$ python -q
>>> import numpy as np
>>> np.set_printoptions(precision=2, suppress=True, linewidth=200, floatmode="fixed")
>>> def rd(a):
...     return np.round(a, 2) + 0
... 
>>> M2 = np.array([[-5, 2, -5, 4], [-4, 3, 0, -4], [-5, -2, -3, 3], [4, -4, 1, -5]])
>>> arr = M2 + M2.T
>>> arr
array([[-10,  -2, -10,   8],
       [ -2,   6,  -2,  -8],
       [-10,  -2,  -6,   4],
       [  8,  -8,   4, -10]])
>>> w, V = np.linalg.eigh(arr)
>>> rd(w.sum()), np.trace(arr)
(np.float64(-20.0), np.int64(-20))
>>> rd(np.linalg.eigvalsh(arr @ arr))
array([  5.80,  83.87, 113.94, 572.39])
>>> (w > 1e-8).sum(), (w < -1e-8).sum()
(np.int64(2), np.int64(2))
>>> rd(np.linalg.svd(arr, compute_uv=False))
array([23.92, 10.67,  9.16,  2.41])
>>> rd(V @ np.diag(w) @ V.T)
array([[-10.00,  -2.00, -10.00,   8.00],
       [ -2.00,   6.00,  -2.00,  -8.00],
       [-10.00,  -2.00,  -6.00,   4.00],
       [  8.00,  -8.00,   4.00, -10.00]])
>>> np.abs(V[:, -1]).round(6).argmax()
np.int64(1)
>>> rd(np.linalg.eigvalsh(arr + 2 * np.eye(4)))
array([-21.92,  -7.16,   4.41,  12.67])
>>> rng = np.random.default_rng(90)
>>> z = rng.permutation(4)
>>> M2 = arr[:, z] * rng.choice([-1, 1], 4)
>>> M2
array([[ -2,  10,   8,  10],
       [  6,   2,  -8,   2],
       [ -2,   6,   4,  10],
       [ -8,  -4, -10,  -8]])
>>> Uu, _, Vh = np.linalg.svd(arr.T @ M2)
>>> z
array([1, 2, 3, 0])
>>> rd(np.linalg.lstsq(arr, M2)[0])
array([[ 0.00,  0.00,  0.00, -1.00],
       [ 1.00,  0.00,  0.00,  0.00],
       [ 0.00, -1.00,  0.00,  0.00],
       [ 0.00,  0.00,  1.00,  0.00]])
>>> W1 = np.array([[1, -2, 3, 2, 2],
...     [1, -1, -3, -2, 0],
...     [-2, 2, -2, 2, -3],
...     [2, 1, 0, 1, 1]])
>>> b = np.array([-5, -4, -2, -3, 4])
>>> H = np.maximum(arr @ W1 + b, 0)
>>> (H > 0).astype(int)
array([[1, 1, 0, 0, 1],
       [0, 0, 0, 0, 0],
       [1, 1, 0, 0, 1],
       [0, 0, 1, 1, 0]])
>>> H
array([[19,  6,  0,  0, 22],
       [ 0,  0,  0,  0,  0],
       [ 3, 10,  0,  0,  6],
       [ 0,  0, 38, 27,  0]])
>>> (H > 0).mean(axis=0)
array([0.50, 0.50, 0.25, 0.25, 0.50])
>>> basis = np.array([[1, 2, -2], [2, -2, 2], [-1, 2, 0], [1, -2, -2], [0, 1, 0]])
>>> (H @ basis).round(6).argmax(axis=1)
array([1, 0, 0, 1])
>>> H @ basis
array([[ 31,  48, -26],
       [  0,   0,   0],
       [ 23,  -8,  14],
       [-11,  22, -54]])
>>> sig = 5 * 0.2 ** np.arange(3)
>>> q, _ = np.linalg.qr(np.array([[1.1, 0.0, -0.2], [-0.6, 0.5, 0.5], [1.1, 0.5, 1.1]]))
>>> F = rng.normal(size=(24, 3)) * sig @ q
>>> rd(F)
array([[ 0.80, -0.43,  1.32],
       [-3.73,  0.34, -4.74],
       [ 0.18, -1.20, -1.19],
       [-1.79,  0.01, -2.71],
       [-4.71,  1.58, -4.53],
       [ 8.19, -2.86,  8.10],
       [ 0.91,  1.15,  2.83],
       [-0.89,  0.76, -0.77],
       [-3.99,  0.18, -5.89],
       [ 3.89, -0.56,  4.90],
       [ 4.36, -0.85,  5.33],
       [ 1.14, -0.16,  1.83],
       [ 3.38, -0.49,  4.43],
       [ 7.94, -1.55,  9.69],
       [-0.59,  0.89, -0.42],
       [ 2.04,  0.21,  2.90],
       [ 4.38, -0.62,  6.38],
       [ 2.78, -0.94,  2.34],
       [ 4.56, -1.36,  4.89],
       [-5.60,  2.10, -5.33],
       [ 0.70, -0.02,  1.11],
       [ 0.32, -0.67, -0.33],
       [-1.28,  1.04, -0.60],
       [ 1.94, -2.61, -0.32]])
>>> W1 = np.array([[-3, 1, -3], [-1, 1, -2], [1, -3, 3]])
>>> b = np.array([1, 1, 4])
>>> H = np.maximum(F @ W1 + b, 0)
>>> rd((H > 0).mean(axis=0))
array([0.50, 0.46, 0.96])
>>> (H > 0).astype(int)
array([[1, 0, 1],
       [1, 1, 1],
       [1, 1, 1],
       [1, 1, 1],
       [1, 1, 1],
       [0, 0, 1],
       [0, 0, 1],
       [1, 1, 1],
       [1, 1, 0],
       [0, 0, 1],
       [0, 0, 1],
       [0, 0, 1],
       [0, 0, 1],
       [0, 0, 1],
       [1, 1, 1],
       [0, 0, 1],
       [0, 0, 1],
       [0, 0, 1],
       [0, 0, 1],
       [1, 1, 1],
       [1, 0, 1],
       [1, 1, 1],
       [1, 1, 1],
       [0, 1, 1]])
>>> np.linalg.matrix_rank(H)
np.int64(3)
>>> basis = np.array([[-1, -2, -4], [3, -4, -3], [1, -4, -2]])
>>> (H @ basis).round(6).argmax(axis=1)
array([0, 0, 0, 0, 0, 0, 0, 0, 0, 0, 0, 0, 0, 0, 0, 0, 0, 0, 0, 0, 0, 0, 0, 0])
